% ipython --no-banner

In [1]: import numpy as np

In [2]: import numpy.linalg as la

In [3]: np.set_printoptions(suppress=True, linewidth=200)

In [4]: rnd = lambda a: np.round(a, 2) + 0

In [5]: m1 = np.loadtxt("mat.csv", delimiter=",")

In [6]: m1
Out[6]: 
array([[ -3.51,  -4.09,  -4.16],
       [ -1.25,  -1.47,  -1.41],
       [  5.3 ,   6.36,   6.35],
       [ -4.37,  -5.22,  -5.34],
       [ -1.57,  -2.02,  -1.95],
       [  8.5 ,  10.18,  10.31],
       [  6.61,   7.97,   8.11],
       [ -0.55,  -0.56,  -0.51],
       [ -4.06,  -4.95,  -4.88],
       [ -2.75,  -3.36,  -3.38],
       [  5.47,   6.66,   6.66],
       [ -8.45, -10.17, -10.06],
       [  7.82,   9.49,   9.32],
       [  2.92,   3.49,   3.51],
       [  0.73,   0.83,   0.82],
       [ -1.44,  -1.78,  -1.79],
       [ -2.57,  -3.26,  -3.21],
       [ -3.98,  -4.84,  -4.84],
       [  3.9 ,   4.68,   4.64],
       [ -4.49,  -5.38,  -5.44],
       [  2.57,   3.  ,   3.14],
       [  2.06,   2.39,   2.39],
       [  2.68,   3.14,   3.14],
       [  2.2 ,   2.53,   2.55],
       [ -7.19,  -8.52,  -8.5 ],
       [  1.47,   1.88,   1.75],
       [  0.  ,   0.  ,   0.02]])

In [7]: Ac = (m1 - m1.mean(axis=0)) / m1.std(axis=0)

In [8]: np.argwhere(np.abs(Ac) > 2)
Out[8]: array([], shape=(0, 2), dtype=int64)

In [9]: c = la.lstsq(np.delete(Ac, 2, axis=1), Ac[:, 2])[0]

In [10]: np.abs(c).argmax()
Out[10]: np.int64(1)

In [11]: C = m1[[8, 20]].astype(float)

In [12]: for _ in range(3):
    ...:     idx = la.norm(m1[:, None] - C, axis=-1).argmin(axis=1)
    ...:     C = np.array([m1[idx == j].mean(axis=0) for j in range(2)])
    ...: 

In [13]: print(idx)
[0 0 1 0 0 1 1 0 0 0 1 0 1 1 1 0 0 0 1 0 1 1 1 1 0 1 0]

In [14]: np.abs(C[1] - C[0]).argmax()
Out[14]: np.int64(1)

In [15]: rnd(C[1] - C[0])
Out[15]: array([7.32, 8.79, 8.78])

In [16]: np.bincount(idx)
Out[16]: array([14, 13])

In [17]: np.argsort(-la.norm(m1, axis=0).round(6), kind="stable")[:3]
Out[17]: array([2, 1, 0])

In [18]: rng = np.random.default_rng(56)

In [19]: M2 = m1 + rng.integers(-2, 3, (27, 1)) @ rng.integers(-2, 3, (1, 3))

In [20]: rnd(M2)
Out[20]: 
array([[ -1.51,  -3.09,  -6.16],
       [ -3.25,  -2.47,   0.59],
       [  7.3 ,   7.36,   4.35],
       [ -0.37,  -3.22,  -9.34],
       [ -5.57,  -4.02,   2.05],
       [  4.5 ,   8.18,  14.31],
       [  4.61,   6.97,  10.11],
       [ -2.55,  -1.56,   1.49],
       [ -0.06,  -2.95,  -8.88],
       [ -2.75,  -3.36,  -3.38],
       [  7.47,   7.66,   4.66],
       [ -6.45,  -9.17, -12.06],
       [  7.82,   9.49,   9.32],
       [  0.92,   2.49,   5.51],
       [  4.73,   2.83,  -3.18],
       [  0.56,  -0.78,  -3.79],
       [ -6.57,  -5.26,   0.79],
       [ -3.98,  -4.84,  -4.84],
       [  1.9 ,   3.68,   6.64],
       [ -2.49,  -4.38,  -7.44],
       [  6.57,   5.  ,  -0.86],
       [  6.06,   4.39,  -1.61],
       [  4.68,   4.14,   1.14],
       [  2.2 ,   2.53,   2.55],
       [ -9.19,  -9.52,  -6.5 ],
       [ -2.53,  -0.12,   5.75],
       [  0.  ,   0.  ,   0.02]])

In [21]: rnd(la.svd(M2 - m1, compute_uv=False))
Out[21]: array([21.,  0.,  0.])

In [22]: E = np.load("out4.npy")

In [23]: E
Out[23]: 
array([[0, 0, 1, 0, 0],
       [0, 0, 0, 1, 0],
       [1, 0, 0, 1, 1],
       [0, 1, 1, 0, 1],
       [0, 0, 1, 1, 0]])

In [24]: U, sv, Vt = la.svd(E)

In [25]: V = Vt[:(sv > 1e-8).sum()]

In [26]: x = E[1] + 2 * E[2] + rng.integers(2) * np.eye(5)[2]

In [27]: x
Out[27]: array([2., 0., 1., 3., 2.])

In [28]: rnd(np.diag(V.T @ V))
Out[28]: array([0.67, 0.67, 1.  , 1.  , 0.67])

In [29]: print(rnd(la.norm(x - V.T @ V @ x)))
0.0

In [30]: rnd(V.T @ V)
Out[30]: 
array([[ 0.67, -0.33,  0.  ,  0.  ,  0.33],
       [-0.33,  0.67,  0.  ,  0.  ,  0.33],
       [ 0.  ,  0.  ,  1.  ,  0.  ,  0.  ],
       [ 0.  ,  0.  ,  0.  ,  1.  ,  0.  ],
       [ 0.33,  0.33,  0.  ,  0.  ,  0.67]])

In [31]: np.allclose(V.T @ V @ x, x)
Out[31]: True

In [32]: W0 = np.load("data.npy")

In [33]: W0
Out[33]: 
array([[-1,  3],
       [ 3, -3]])

In [34]: ev, V = la.eigh(W0)

In [35]: x = np.array([4, 4])

In [36]: (np.sign(V[:, -1].round(6)) == np.sign(V[0, -1].round(6))).astype(int)
Out[36]: array([1, 1])

In [37]: rnd(V * np.maximum(ev, 0) @ V.T)
Out[37]: 
array([[0.76, 0.55],
       [0.55, 0.4 ]])

In [38]: print(x @ W0 @ x)
32

In [39]: np.abs(W0).sum(axis=1).max(), rnd(np.abs(ev).max())
Out[39]: (np.int64(6), np.float64(5.16))

In [40]: u, r1 = W0[0], W0[1]

In [41]: print(u @ r1)
-12

In [42]: print(u @ u)
10

In [43]: pr = (u @ r1) / (u @ u) * u

In [44]: la.matrix_rank(np.outer(u, r1))
Out[44]: np.int64(1)

In [45]: rnd(la.norm(u + r1) ** 2 + la.norm(u - r1) ** 2)
Out[45]: np.float64(56.0)

In [46]: rnd((r1 - pr) @ u)
Out[46]: np.float64(0.0)

In [47]: rnd(r1 - pr)
Out[47]: array([1.8, 0.6])

In [48]: J = np.loadtxt("m.csv", delimiter=",")

In [49]: print(J)
[[9. 0. 0. 0. 0. 0. 0.]
 [1. 1. 0. 0. 0. 0. 0.]
 [0. 0. 0. 6. 0. 2. 3.]
 [0. 0. 6. 3. 0. 7. 0.]
 [0. 0. 0. 0. 0. 0. 0.]
 [0. 0. 2. 5. 0. 5. 0.]
 [0. 0. 1. 8. 0. 1. 6.]]

In [50]: ang = np.radians(60)

In [51]: Rm = np.eye(7)

In [52]: Rm[1, 1] = Rm[4, 4] = np.cos(ang)

In [53]: Rm[1, 4], Rm[4, 1] = -np.sin(ang), np.sin(ang)

In [54]: rnd(Rm)
Out[54]: 
array([[ 1.  ,  0.  ,  0.  ,  0.  ,  0.  ,  0.  ,  0.  ],
       [ 0.  ,  0.5 ,  0.  ,  0.  , -0.87,  0.  ,  0.  ],
       [ 0.  ,  0.  ,  1.  ,  0.  ,  0.  ,  0.  ,  0.  ],
       [ 0.  ,  0.  ,  0.  ,  1.  ,  0.  ,  0.  ,  0.  ],
       [ 0.  ,  0.87,  0.  ,  0.  ,  0.5 ,  0.  ,  0.  ],
       [ 0.  ,  0.  ,  0.  ,  0.  ,  0.  ,  1.  ,  0.  ],
       [ 0.  ,  0.  ,  0.  ,  0.  ,  0.  ,  0.  ,  1.  ]])

In [55]: M2 = J @ Rm.T

In [56]: rnd(np.abs(M2 - J).max(axis=0))
Out[56]: array([0.  , 0.5 , 0.  , 0.  , 0.87, 0.  , 0.  ])
